% python3 -q
>>> import numpy as np
>>> np.set_printoptions(precision=3, suppress=True, linewidth=120, sign=" ")
>>> K = np.load("sample11.npy")
>>> K
array([[-2,  0,  0, -3,  4,  3],
       [ 0, -2,  1,  1, -2,  0],
       [ 0,  1,  4,  0,  1, -3],
       [-3,  1,  0,  2,  3,  0],
       [ 4, -2,  1,  3, -4,  0],
       [ 3,  0, -3,  0,  0,  4]])
>>> round(np.linalg.eigvalsh(K).min(), 3)
np.float64(-9.468)
>>> [round(float(np.linalg.det(K[:i, :i])), 2) + 0 for i in range(1, 7)]
[-2.0, 4.0, 18.0, 125.0, 462.0, 228.0]
>>> w, evecs = np.linalg.eigh(K)
>>> x = np.array([3, -1, -2, 0, 3, -2])
>>> np.round(x @ K @ x / (x @ x), 3), np.round(w[0], 3), np.round(w[-1], 3)
(np.float64(-0.296), np.float64(-9.468), np.float64(7.677))
>>> np.linalg.eigvalsh(K[1:, 1:])
array([-6.548, -0.931,  1.119,  3.263,  7.097])
>>> Uu, s, vt = np.linalg.svd(K, full_matrices=False)
>>> np.allclose(Uu * s @ vt, K)
True
>>> s
array([ 9.468,  7.677,  3.706,  2.81 ,  2.787,  0.108])
>>> (s > 1e-8).sum()
np.int64(6)
>>> s / s[0]
array([ 1.   ,  0.811,  0.391,  0.297,  0.294,  0.011])
>>> np.round(vt @ vt.T, 3) + 0
array([[ 1.,  0.,  0.,  0.,  0.,  0.],
       [ 0.,  1.,  0.,  0.,  0.,  0.],
       [ 0.,  0.,  1.,  0.,  0.,  0.],
       [ 0.,  0.,  0.,  1.,  0.,  0.],
       [ 0.,  0.,  0.,  0.,  1.,  0.],
       [ 0.,  0.,  0.,  0.,  0.,  1.]])
>>> np.round(Uu.T @ Uu, 3) + 0
array([[ 1.,  0.,  0.,  0.,  0.,  0.],
       [ 0.,  1.,  0.,  0.,  0.,  0.],
       [ 0.,  0.,  1.,  0.,  0.,  0.],
       [ 0.,  0.,  0.,  1.,  0.,  0.],
       [ 0.,  0.,  0.,  0.,  1.,  0.],
       [ 0.,  0.,  0.,  0.,  0.,  1.]])
>>> np.round(Uu.T @ K @ vt.T, 3) + 0
array([[ 9.468,  0.   ,  0.   ,  0.   ,  0.   ,  0.   ],
       [ 0.   ,  7.677,  0.   ,  0.   ,  0.   ,  0.   ],
       [ 0.   ,  0.   ,  3.706,  0.   ,  0.   ,  0.   ],
       [ 0.   ,  0.   ,  0.   ,  2.81 ,  0.   ,  0.   ],
       [ 0.   ,  0.   ,  0.   ,  0.   ,  2.787,  0.   ],
       [ 0.   ,  0.   ,  0.   ,  0.   ,  0.   ,  0.108]])
>>> rng = np.random.default_rng(16545)
>>> feats = (rng.random((7, 7)) < 0.3) + np.eye(7)
>>> feats /= feats.sum(axis=1, keepdims=True)
>>> feats
array([[ 0.5  ,  0.25 ,  0.   ,  0.   ,  0.   ,  0.   ,  0.25 ],
       [ 0.   ,  0.333,  0.   ,  0.   ,  0.   ,  0.333,  0.333],
       [ 0.   ,  0.   ,  0.5  ,  0.5  ,  0.   ,  0.   ,  0.   ],
       [ 0.   ,  0.   ,  0.   ,  1.   ,  0.   ,  0.   ,  0.   ],
       [ 0.   ,  0.   ,  0.5  ,  0.   ,  0.5  ,  0.   ,  0.   ],
       [ 0.   ,  0.   ,  0.   ,  0.   ,  0.   ,  1.   ,  0.   ],
       [ 0.   ,  0.   ,  0.   ,  0.   ,  0.   ,  0.   ,  1.   ]])
>>> # splits into 2 blocks
>>> np.abs(np.linalg.svd(K)[2][-1])
array([ 0.275,  0.614,  0.32 ,  0.007,  0.484,  0.459])
>>> np.round(np.linalg.norm(K, 2) / np.linalg.norm(K), 3)
np.float64(0.71)
>>> [round(float(x), 3) for x in np.linalg.svd(K, compute_uv=False)[:3]]
[9.468, 7.677, 3.706]
>>> np.linalg.cond(K) > 100
np.False_
>>> np.argsort(-np.linalg.norm(K, axis=0).round(6), kind="stable")[:3]
array([ 4,  0,  5])
>>> round(np.log10(np.linalg.cond(K)))
2
>>> W = np.array([[1, -1, 1, 3, 1, 3],
...     [2, 3, -1, 0, 3, -2],
...     [0, 3, 3, -3, -1, 1],
...     [-3, -1, -2, 2, 3, -1],
...     [-1, 1, 2, 1, 2, -1],
...     [-1, 0, 3, 3, -2, 2],
...     [-3, 1, 2, -2, -2, 0]])
>>> coef = np.array([2, 1, 2, 3, 0, 1])
>>> H = np.maximum(feats @ W + coef, 0)
>>> (H > 0).mean(axis=0)
array([ 0.714,  0.857,  0.857,  1.   ,  0.571,  0.857])
>>> H
array([[ 2.25 ,  1.5  ,  2.75 ,  4.   ,  0.75 ,  2.   ],
       [ 1.333,  2.333,  3.333,  3.333,  0.   ,  1.   ],
       [ 0.5  ,  2.   ,  2.5  ,  2.5  ,  1.   ,  1.   ],
       [ 0.   ,  0.   ,  0.   ,  5.   ,  3.   ,  0.   ],
       [ 1.5  ,  3.   ,  4.5  ,  2.   ,  0.5  ,  1.   ],
       [ 1.   ,  1.   ,  5.   ,  6.   ,  0.   ,  3.   ],
       [ 0.   ,  2.   ,  4.   ,  1.   ,  0.   ,  1.   ]])
>>> cent = np.array([[1, 7], [-1, -7], [-4, 9], [1, 1], [2, 2], [2, 9]])
>>> H @ cent
array([[ -0.75 ,  53.5  ],
       [ -9.   ,  35.333],
       [ -5.   ,  25.5  ],
       [ 11.   ,  11.   ],
       [-14.5  ,  42.   ],
       [ -8.   ,  78.   ],
       [-15.   ,  32.   ]])
>>> W @ cent
array([[  9,  55],
       [  5, -28],
       [-18,  10],
       [ 12, -33],
       [ -7,   0],
       [-10,  37],
       [-18, -16]])
>>> (H @ cent).round(6).argmax(axis=1)
array([ 1,  1,  1,  0,  1,  1,  1])
